% ipython --no-banner

In [1]: import numpy as np

In [2]: np.set_printoptions(precision=2, suppress=True, linewidth=200, sign=" ")

In [3]: M2 = np.array([[-2, -1], [0, 1]])

In [4]: F = np.tile(M2, (2, 2))

In [5]: F
Out[5]: 
array([[-2, -1, -2, -1],
       [ 0,  1,  0,  1],
       [-2, -1, -2, -1],
       [ 0,  1,  0,  1]])

In [6]: np.linalg.lstsq(F[:-1].T, F[-1])[2]
Out[6]: np.int32(2)

In [7]: vec = np.array([-1, -2, 1, 2])

In [8]: (F @ vec).argmax()
Out[8]: np.int64(0)

In [9]: F @ (2 * vec)
Out[9]: array([ 0,  0,  0,  0])

In [10]: F @ np.ones(4)
Out[10]: array([-6.,  2., -6.,  2.])

In [11]: np.linalg.norm(F @ vec) <= np.linalg.norm(F, 2) * np.linalg.norm(vec) + 1e-9
Out[11]: np.True_

In [12]: np.sign((F @ vec).round(6))
Out[12]: array([ 0,  0,  0,  0])

In [13]: np.einsum("ij,j->i", F, vec)
Out[13]: array([ 0,  0,  0,  0])

In [14]: rank = np.linalg.matrix_rank(F)

In [15]: rank
Out[15]: np.int64(2)

In [16]: ns = np.linalg.svd(F)[2][rank:].T

In [17]: np.round(F @ ns, 2) + 0
Out[17]: 
array([[ 0.,  0.],
       [ 0.,  0.],
       [ 0.,  0.],
       [ 0.,  0.]])

In [18]: [int(np.linalg.matrix_rank(F[:, :j + 1])) for j in range(4)]
Out[18]: [1, 2, 2, 2]

In [19]: np.allclose(F, F.T)
Out[19]: False

In [20]: (F - F.T) / 2
Out[20]: 
array([[ 0. , -0.5,  0. , -0.5],
       [ 0.5,  0. ,  0.5,  0. ],
       [ 0. , -0.5,  0. , -0.5],
       [ 0.5,  0. ,  0.5,  0. ]])

In [21]: F.inv()
AttributeError: 'numpy.ndarray' object has no attribute 'inv'


In [22]: np.round(np.abs(np.linalg.eigvals(F)).max(), 2)
Out[22]: np.float64(4.0)

In [23]: P = np.triu(np.array([[1, 1, 1, 0], [2, 0, 0, 2], [2, 1, 2, 2], [0, 2, 1, 1]]), 1) + np.eye(4)

In [24]: M2 = P @ F @ np.linalg.inv(P)

In [25]: np.trace(M2), np.trace(F)
Out[25]: (np.float64(-2.0), np.int64(-2))

In [26]: np.linalg.matrix_rank(M2)
Out[26]: np.int64(2)

In [27]: X = np.loadtxt("case5.csv", delimiter=",")

In [28]: X
Out[28]: 
array([[-11.36,   8.38,  -6.52,  -6.23,  -0.76,  10.73,   3.63,  17.09],
       [  8.95, -18.48,  -7.32,   8.35,  26.14,  -2.34,   3.7 , -20.71],
       [  6.05, -11.92,   4.96,  -6.45,  -4.38,   1.63,   5.89,  -6.59],
       [ -2.94,  11.5 ,  -1.93,  10.28,   3.35,   2.11,  -2.94,   9.16],
       [ 10.45,   2.01,  13.09,  -2.77, -18.45,  -4.91,   4.  ,   2.03],
       [ 15.66, -28.31,  31.01,  14.81, -22.28,   1.41, -13.83, -31.3 ],
       [  4.36,  -0.56,   2.19,  17.36,   8.27,  -1.09,  -6.07,  -6.81],
       [  8.25,  -9.69,  25.9 ,  -4.47, -35.13,   3.09,  -2.83,  -4.77],
       [ -0.01,   1.  ,  11.05,  -0.63, -17.45,   5.09,  -1.88,   4.93],
       [  2.41,  27.21,   7.42,  15.46, -12.09,  -5.65,  -5.53,  18.28],
       [  1.73,  20.01, -22.43, -12.04,  20.27,  -8.29,  21.66,  21.73],
       [  1.1 ,  11.8 , -14.88, -29.62,   1.83,  -3.37,  27.18,  23.38],
       [  1.22,   6.25,   8.32,   6.74, -10.73,   1.68,  -3.69,   5.32],
       [  5.93,  -5.35, -11.52,  -4.51,  19.17,  -3.46,  12.45,  -3.38],
       [ 16.26, -26.89,   6.06,   2.29,   8.22,  -4.27,   4.35, -27.27],
       [  7.69,  -6.05,  -1.86,  -4.88,   5.18,  -3.  ,   9.36,  -3.76],
       [  5.35,  -8.57,   4.16,   4.71,   1.58,   0.91,  -0.07,  -8.31],
       [  2.81,   2.11,  16.45,   3.85, -22.55,   3.  ,  -5.13,   3.11],
       [  2.66,  12.34,   9.59,  -0.25, -18.43,  -0.93,   1.04,  12.77],
       [  3.94,  -9.82,  -1.85,  21.8 ,  20.31,   0.89,  -7.96, -16.5 ],
       [  2.69,  13.  , -17.82,  16.44,  32.35,  -7.21,   3.48,   3.78],
       [ 10.47,   7.49,  -9.62, -15.77,   6.61, -10.68,  21.59,  10.08],
       [ -8.06,  -1.22, -21.1 ,  -9.9 ,  24.16,   7.26,  12.71,   7.93],
       [ -0.76,  -0.73,  -7.94,  -8.66,   7.27,   2.65,  10.22,   5.59],
       [ -7.04,   6.94,   0.04,  -9.63, -10.56,   8.35,   4.83,  15.94],
       [  3.83,  -8.01,  14.74,  10.47, -11.99,   4.23,  -8.59,  -8.68],
       [ 19.14,   3.83,   8.91,  10.61,  -2.21, -15.14,   2.97,  -6.53],
       [  3.65,  -1.29,  -5.57, -15.5 ,   1.59,  -0.8 ,  15.29,   6.22],
       [-10.52,  10.35,  -2.15, -11.83, -11.  ,  10.42,   5.53,  21.09],
       [ -6.3 ,  40.31, -21.95,   6.71,  19.48,  -6.46,   8.73,  34.24],
       [  5.72,  -0.53,   3.98,  14.15,   4.21,  -1.96,  -4.32,  -5.88],
       [  9.52,   0.14,  18.46,  -5.69, -27.85,  -2.32,   2.67,   2.63],
       [ -4.29,   9.08,  -5.75,  -2.53,   2.38,   3.69,   4.96,  12.91],
       [  2.18,  -7.28,  -1.37,   2.25,   6.98,   2.59,   2.16,  -5.23],
       [  3.39, -18.31,   0.57,  11.87,  14.11,   4.54,  -4.54, -18.81],
       [  0.06,  -8.64,  -3.98, -15.27,   0.86,   5.01,  11.9 ,   1.85],
       [  0.72,  -2.84, -10.84,  -8.96,  12.84,   1.2 ,  12.2 ,   3.04],
       [ 14.36, -11.02,  -6.21,   5.22,  21.73,  -9.33,   8.53, -15.62],
       [ -7.16,  16.96,   6.13,   7.95, -13.8 ,   6.44,  -6.74,  17.31]])

In [29]: Z = X[[7, 19]].astype(float)

In [30]: for _ in range(6):
    ...:     z = np.linalg.norm(X[:, None] - Z, axis=-1).argmin(axis=1)
    ...:     Z = np.array([X[z == j].mean(axis=0) for j in range(2)])
    ...: 

In [31]: z
Out[31]: array([ 1,  1,  1,  1,  0,  0,  1,  0,  0,  0,  1,  1,  0,  1,  1,  1,  1,  0,  0,  1,  1,  1,  1,  1,  0,  0,  0,  1,  0,  1,  1,  0,  1,  1,  1,  1,  1,  1,  0])

In [32]: np.abs(Z[1] - Z[0]).argmax()
Out[32]: np.int64(4)

In [33]: Z[1] - Z[0]
Out[33]: array([ -0.82,  -3.8 , -18.41,  -3.23,  27.3 ,  -1.82,   8.91,  -3.  ])

In [34]: np.bincount(z)
Out[34]: array([ 14,  25])

In [35]: z = X[:, 0] > np.median(X[:, 0])

In [36]: r0 = X[z].mean(axis=0) - X[~z].mean(axis=0)

In [37]: z.astype(int)
Out[37]: array([ 0,  1,  1,  0,  1,  1,  1,  1,  0,  0,  0,  0,  0,  1,  1,  1,  1,  0,  0,  1,  0,  1,  0,  0,  0,  1,  1,  1,  0,  0,  1,  1,  0,  0,  1,  0,  0,  1,  0])

In [38]: r0
Out[38]: array([ 10.62, -16.79,   8.72,   5.54,   0.06,  -4.16,  -2.97, -20.34])

In [39]: ((X - X.mean(axis=0)) @ r0 > 0).astype(int)
Out[39]: array([ 0,  1,  1,  0,  1,  1,  1,  1,  0,  0,  0,  0,  0,  1,  1,  1,  1,  1,  0,  1,  0,  0,  0,  0,  0,  1,  1,  0,  0,  0,  1,  1,  0,  1,  1,  0,  0,  1,  0])

In [40]: round((((X - X.mean(axis=0)) @ r0 > 0) == z).mean(), 2)
Out[40]: np.float64(0.9)

In [41]: r0 = np.array([-2, -3, 4, 4, 5, 2])

In [42]: arr = r0[np.abs(np.subtract.outer(np.arange(6), np.arange(6)))]

In [43]: arr
Out[43]: 
array([[-2, -3,  4,  4,  5,  2],
       [-3, -2, -3,  4,  4,  5],
       [ 4, -3, -2, -3,  4,  4],
       [ 4,  4, -3, -2, -3,  4],
       [ 5,  4,  4, -3, -2, -3],
       [ 2,  5,  4,  4, -3, -2]])

In [44]: # equal to its transpose

In [45]: vec = np.array([0, -1, 1, 2, -2, -2])

In [46]: rhs = arr @ vec

In [47]: rhs
Out[47]: array([  1, -11, -21, -13,   4,  17])

In [48]: np.round(np.linalg.solve(arr.T, arr[0]), 2) + 0
Out[48]: array([ 1.,  0.,  0.,  0.,  0.,  0.])

In [49]: np.round(np.linalg.solve(arr, rhs), 2) + 0
Out[49]: array([ 0., -1.,  1.,  2., -2., -2.])

In [50]: feats = np.load("mat.npy")

In [51]: feats
Out[51]: 
array([[-1, -2,  1,  1,  1,  0],
       [ 0, -1, -2,  1,  1,  1],
       [ 1,  0, -1, -2,  1,  1],
       [ 1,  1,  0, -1, -2,  1],
       [ 1,  1,  1,  0, -1, -2],
       [-2,  1,  1,  1,  0, -1]])

In [52]: np.allclose(feats @ feats.T, feats.T @ feats)
Out[52]: True

In [53]: feats @ np.ones(6)
Out[53]: array([ 0.,  0.,  0.,  0.,  0.,  0.])

In [54]: np.fft.fft(feats[0])
Out[54]: array([ 0.+0.j  , -4.+1.73j,  0.+1.73j,  2.-0.j  ,  0.-1.73j, -4.-1.73j])

In [55]: feats @ (-1.0) ** np.arange(6)
Out[55]: array([ 2., -2.,  2., -2.,  2., -2.])

In [56]: (feats @ feats)[0]
Out[56]: array([ 4,  6,  3, -6, -5, -2])

In [57]: feats @ feats
Out[57]: 
array([[ 4,  6,  3, -6, -5, -2],
       [-2,  4,  6,  3, -6, -5],
       [-5, -2,  4,  6,  3, -6],
       [-6, -5, -2,  4,  6,  3],
       [ 3, -6, -5, -2,  4,  6],
       [ 6,  3, -6, -5, -2,  4]])

In [58]: np.round(np.sort(np.abs(np.linalg.eigvals(feats))), 2) + 0
Out[58]: array([ 0.  ,  1.73,  1.73,  2.  ,  4.36,  4.36])

In [59]: np.round(np.abs(np.linalg.eigvals(feats)).max(), 2)
Out[59]: np.float64(4.36)

In [60]: np.round(np.linalg.norm(feats[0], 1), 2), round(float(np.linalg.norm(feats[0], np.inf)), 2)
Out[60]: (np.float64(6.0), 2.0)

In [61]: np.linalg.norm(feats, axis=0)
Out[61]: array([ 2.83,  2.83,  2.83,  2.83,  2.83,  2.83])

In [62]: round(float(np.linalg.norm(feats[0] - feats[5])), 2)
Out[62]: 3.46

In [63]: round(float(np.linalg.norm(feats, 1)), 2), round(np.linalg.norm(feats, np.inf), 2)
Out[63]: (6.0, np.float64(6.0))

In [64]: np.linalg.norm(feats, axis=1).argmax()
Out[64]: np.int64(0)

In [65]: round(np.linalg.norm(feats) ** 2 / np.linalg.norm(feats, 2) ** 2, 2)
Out[65]: np.float64(2.53)

In [66]: round(np.linalg.norm(feats, 2), 2)
Out[66]: np.float64(4.36)

In [67]: feats[0] @ feats[5]
Out[67]: np.int64(2)

In [68]: [round(float(x), 2) for x in np.linalg.svd(feats, compute_uv=False)[:3]]
Out[68]: [4.36, 4.36, 2.0]

In [69]: r0 = np.array([2, 5, 5, 0, 5, 5, 8, 5])

In [70]: v = np.array([2, 4, 2, 1, 6, 0, 3, 4, 3])

In [71]: E = r0[:, None] + v[None, :]

In [72]: E
Out[72]: 
array([[  4,   6,   4,   3,   8,   2,   5,   6,   5],
       [  7,   9,   7,   6,  11,   5,   8,   9,   8],
       [  7,   9,   7,   6,  11,   5,   8,   9,   8],
       [  2,   4,   2,   1,   6,   0,   3,   4,   3],
       [  7,   9,   7,   6,  11,   5,   8,   9,   8],
       [  7,   9,   7,   6,  11,   5,   8,   9,   8],
       [ 10,  12,  10,   9,  14,   8,  11,  12,  11],
       [  7,   9,   7,   6,  11,   5,   8,   9,   8]])

In [73]: M2 = np.array([[3, 3],
    ...:     [0, -3],
    ...:     [-2, -1],
    ...:     [-2, 0],
    ...:     [1, 2],
    ...:     [-5, 1],
    ...:     [1, 2],
    ...:     [3, -1],
    ...:     [-2, -3]])

In [74]: np.einsum("ij,ij->i", E, E)
Out[74]: array([  231,   570,   570,    95,   570,   570,  1071,   570])

In [75]: np.linalg.matrix_rank(np.vstack([E, M2.T]))
Out[75]: np.int64(4)

In [76]: [round(float(x), 2) for x in np.linalg.svd(E, compute_uv=False)[:3]]
Out[76]: [65.04, 4.16, 0.0]

In [77]: round(np.linalg.norm(E, 2) / np.linalg.norm(E), 2)
Out[77]: np.float64(1.0)

In [78]: np.linalg.matrix_rank(E, rtol=0.1)
Out[78]: np.int64(1)

In [79]: np.linalg.cond(E) > 100
Out[79]: np.True_

In [80]: r0 = np.array([3, -3])

In [81]: np.cross(E[2, :3], E[1, :3])
Out[81]: array([ 0,  0,  0])

In [82]: np.polyval(r0, E[2])
Out[82]: array([ 18,  24,  18,  15,  30,  12,  21,  24,  21])

In [83]: np.array([np.convolve(row, r0, "same") for row in E])
Out[83]: 
array([[ 12,   6,  -6,  -3,  15, -18,   9,   3,  -3],
       [ 21,   6,  -6,  -3,  15, -18,   9,   3,  -3],
       [ 21,   6,  -6,  -3,  15, -18,   9,   3,  -3],
       [  6,   6,  -6,  -3,  15, -18,   9,   3,  -3],
       [ 21,   6,  -6,  -3,  15, -18,   9,   3,  -3],
       [ 21,   6,  -6,  -3,  15, -18,   9,   3,  -3],
       [ 30,   6,  -6,  -3,  15, -18,   9,   3,  -3],
       [ 21,   6,  -6,  -3,  15, -18,   9,   3,  -3]])

In [84]: np.convolve(E[2], r0)
Out[84]: array([ 21,   6,  -6,  -3,  15, -18,   9,   3,  -3, -24])

In [85]: U, s, Vh = np.linalg.svd(E)

In [86]: s.round(2) + 0
Out[86]: array([ 65.04,   4.16,   0.  ,   0.  ,   0.  ,   0.  ,   0.  ,   0.  ])

In [87]: np.argmax(s[:-1] / (s[1:] + 1e-6)) + 1
Out[87]: np.int64(2)

In [88]: M2 = U[:, :2] @ np.diag(s[:2]) @ Vh[:2]

In [89]: round(np.linalg.norm(E - M2) / np.linalg.norm(E), 2)
Out[89]: np.float64(0.0)

In [90]: np.linalg.matrix_rank(M2)
Out[90]: np.int64(2)

In [91]: round(float(np.linalg.norm(E - M2, 2)), 2), round(float(s[2]), 2)
Out[91]: (0.0, 0.0)

In [92]: round(float(np.abs(E - M2).max()), 2)
Out[92]: 0.0
